>>> import numpy as np
>>> import numpy.linalg as la
>>> np.set_printoptions(suppress=True, linewidth=100)
>>> A = np.loadtxt("layer4.csv", delimiter=",")
>>> A.round(1)
array([[ 0.9, -0.3, -0.3, -0.2],
       [-0.3,  0.3, -0.7, -0.6],
       [-0.3, -0.7,  0.3, -0.6],
       [-0.2, -0.6, -0.6,  0.5]])
>>> proj = np.triu(np.array([[-2, 2, -3, -3], [-2, 0, -3, -3], [-2, -2, -2, -3], [0, -3, 1, -3]]), 1) + np.eye(4)
>>> M2 = proj @ A @ la.inv(proj)
>>> np.trace(M2), np.trace(A)
(np.float64(2.0), np.float64(2.0))
>>> print(la.matrix_rank(M2))
4
>>> M2.round(1)
array([[ 1.9,  0.4,  6.1, 24. ],
       [ 1.3,  1.6,  8.7, 34.5],
       [ 0.5,  0.2,  4.1, 12.2],
       [-0.2, -0.1, -1.7, -5.5]])
>>> np.round(np.sort(np.abs(la.eigvals(A))), 1)
array([1., 1., 1., 1.])
>>> np.round(la.det(A), 1)
np.float64(-1.0)
>>> print(np.round(la.matrix_power(A, 4), 1) + 0)
[[1. 0. 0. 0.]
 [0. 1. 0. 0.]
 [0. 0. 1. 0.]
 [0. 0. 0. 1.]]
>>> np.allclose(A @ A.T, A.T @ A)
True
>>> blk = np.stack([A, 5 * A, A[::-1]])
>>> np.round(la.det(blk), 1)
array([  -1., -625.,   -1.])
>>> np.round(blk.sum(axis=0), 1)
array([[ 5.1, -2.3, -2.3, -1. ],
       [-2. ,  1.3, -3.7, -4.2],
       [-2. , -3.7,  1.3, -4.2],
       [-0.6, -3.9, -3.9,  2.6]])
>>> rng = np.random.default_rng(18)
>>> z = rng.permutation(4)
>>> M2 = A[:, z] * rng.choice([-1, 1], 4)
>>> print(M2.round(1))
[[-0.9  0.3  0.3 -0.2]
 [ 0.3  0.7 -0.3 -0.6]
 [ 0.3 -0.3  0.7 -0.6]
 [ 0.2  0.6  0.6  0.5]]
>>> left, _, VT = la.svd(A.T @ M2)
>>> z
array([0, 2, 1, 3])
>>> np.round(la.lstsq(A, M2)[0], 1) + 0
array([[-1.,  0.,  0.,  0.],
       [ 0.,  0., -1.,  0.],
       [ 0., -1.,  0.,  0.],
       [ 0.,  0.,  0.,  1.]])
>>> print(np.round(left @ VT, 1) + 0)
[[-1.  0.  0.  0.]
 [ 0.  0. -1.  0.]
 [ 0. -1.  0.  0.]
 [ 0.  0.  0.  1.]]
>>> arr = np.load("a.npy")
>>> arr
array([[ 2.5, -2. , -1.8,  0.8, -0.6],
       [-2. , -1.1, -1.1,  3.6,  2.3],
       [-1.8, -1.1,  3.5,  0.7, -1.2],
       [ 0.8,  3.6,  0.7,  0.8,  1.8],
       [-0.6,  2.3, -1.2,  1.8, -2.8]])
>>> q, r_ = la.qr(arr)
>>> q.shape, r_.shape
((5, 5), (5, 5))
>>> r_.round(1) + 0
array([[-3.8, -0.2,  1.9,  1.8,  0.2],
       [ 0. ,  5. ,  0.2,  0.2,  0. ],
       [ 0. ,  0. , -3.9,  2.1,  0.4],
       [ 0. ,  0. ,  0. , -3.2, -0.7],
       [ 0. ,  0. ,  0. ,  0. , -4.2]])
>>> np.round(q.T @ q, 1) + 0
array([[1., 0., 0., 0., 0.],
       [0., 1., 0., 0., 0.],
       [0., 0., 1., 0., 0.],
       [0., 0., 0., 1., 0.],
       [0., 0., 0., 0., 1.]])
>>> K = np.load("block10.npy")
>>> K
array([[ 2.5, -1.4,  2.4,  1.1,  0. ,  1.7],
       [ 1.5,  2. ,  1. , -0.6, -1. ,  2.8],
       [-6. , -1.7,  0.9,  1.2,  0.1,  0.5],
       [ 8. , -0.7, -1.5, -0.2, -1.1, -0.4],
       [ 2.5, -0.1,  1.4,  0.6, -0.1, -0.6]])
>>> print(la.matrix_rank(K))
5
>>> np.round(K.sum(axis=0), 1)
array([ 8.5, -1.9,  4.2,  2.1, -2.1,  4. ])
>>> x0 = np.array([-3, 2, -2, -3, 2, 3])
>>> h1 = np.maximum(K @ x0, 0)
>>> np.flatnonzero(h1 > 1e-9)
array([1, 2])
>>> print(K * (h1 > 1e-9)[:, None])
[[ 0.  -0.   0.   0.   0.   0. ]
 [ 1.5  2.   1.  -0.6 -1.   2.8]
 [-6.  -1.7  0.9  1.2  0.1  0.5]
 [ 0.  -0.  -0.  -0.  -0.  -0. ]
 [ 0.  -0.   0.   0.  -0.  -0. ]]
>>> h1.round(1)
array([ 0. ,  5.7, 10.9,  0. ,  0. ])
>>> np.round(np.maximum(K @ x0, 0) - np.maximum(-K @ x0, 0), 1)
array([-13.3,   5.7,  10.9, -25.2, -14.3])
>>> K.reshape(2, -1)
array([[ 2.5, -1.4,  2.4,  1.1,  0. ,  1.7,  1.5,  2. ,  1. , -0.6, -1. ,  2.8, -6. , -1.7,  0.9],
       [ 1.2,  0.1,  0.5,  8. , -0.7, -1.5, -0.2, -1.1, -0.4,  2.5, -0.1,  1.4,  0.6, -0.1, -0.6]])
>>> print(K.reshape(-1, 2))
[[ 2.5 -1.4]
 [ 2.4  1.1]
 [ 0.   1.7]
 [ 1.5  2. ]
 [ 1.  -0.6]
 [-1.   2.8]
 [-6.  -1.7]
 [ 0.9  1.2]
 [ 0.1  0.5]
 [ 8.  -0.7]
 [-1.5 -0.2]
 [-1.1 -0.4]
 [ 2.5 -0.1]
 [ 1.4  0.6]
 [-0.1 -0.6]]
>>> blk = K.reshape(5, 2, -1)
>>> blk.shape
(5, 2, 3)
>>> blk.transpose(1, 0, 2)
array([[[ 2.5, -1.4,  2.4],
        [ 1.5,  2. ,  1. ],
        [-6. , -1.7,  0.9],
        [ 8. , -0.7, -1.5],
        [ 2.5, -0.1,  1.4]],

       [[ 1.1,  0. ,  1.7],
        [-0.6, -1. ,  2.8],
        [ 1.2,  0.1,  0.5],
        [-0.2, -1.1, -0.4],
        [ 0.6, -0.1, -0.6]]])
>>> np.swapaxes(blk, 1, 2)[4]
array([[ 2.5,  0.6],
       [-0.1, -0.1],
       [ 1.4, -0.6]])
>>> np.round(blk.sum(axis=1), 1)
array([[ 3.6, -1.4,  4.1],
       [ 0.9,  1. ,  3.8],
       [-4.8, -1.6,  1.4],
       [ 7.8, -1.8, -1.9],
       [ 3.1, -0.2,  0.8]])
>>> np.round(np.einsum("ihd,ihd->ih", blk, blk), 1)
array([[14. ,  4.1],
       [ 7.2,  9.2],
       [39.7,  1.7],
       [66.7,  1.4],
       [ 8.2,  0.7]])
>>> blk[:, 0]
array([[ 2.5, -1.4,  2.4],
       [ 1.5,  2. ,  1. ],
       [-6. , -1.7,  0.9],
       [ 8. , -0.7, -1.5],
       [ 2.5, -0.1,  1.4]])
>>> print(np.einsum("ihd,jhd->hij", blk, blk).shape)
(2, 5, 5)
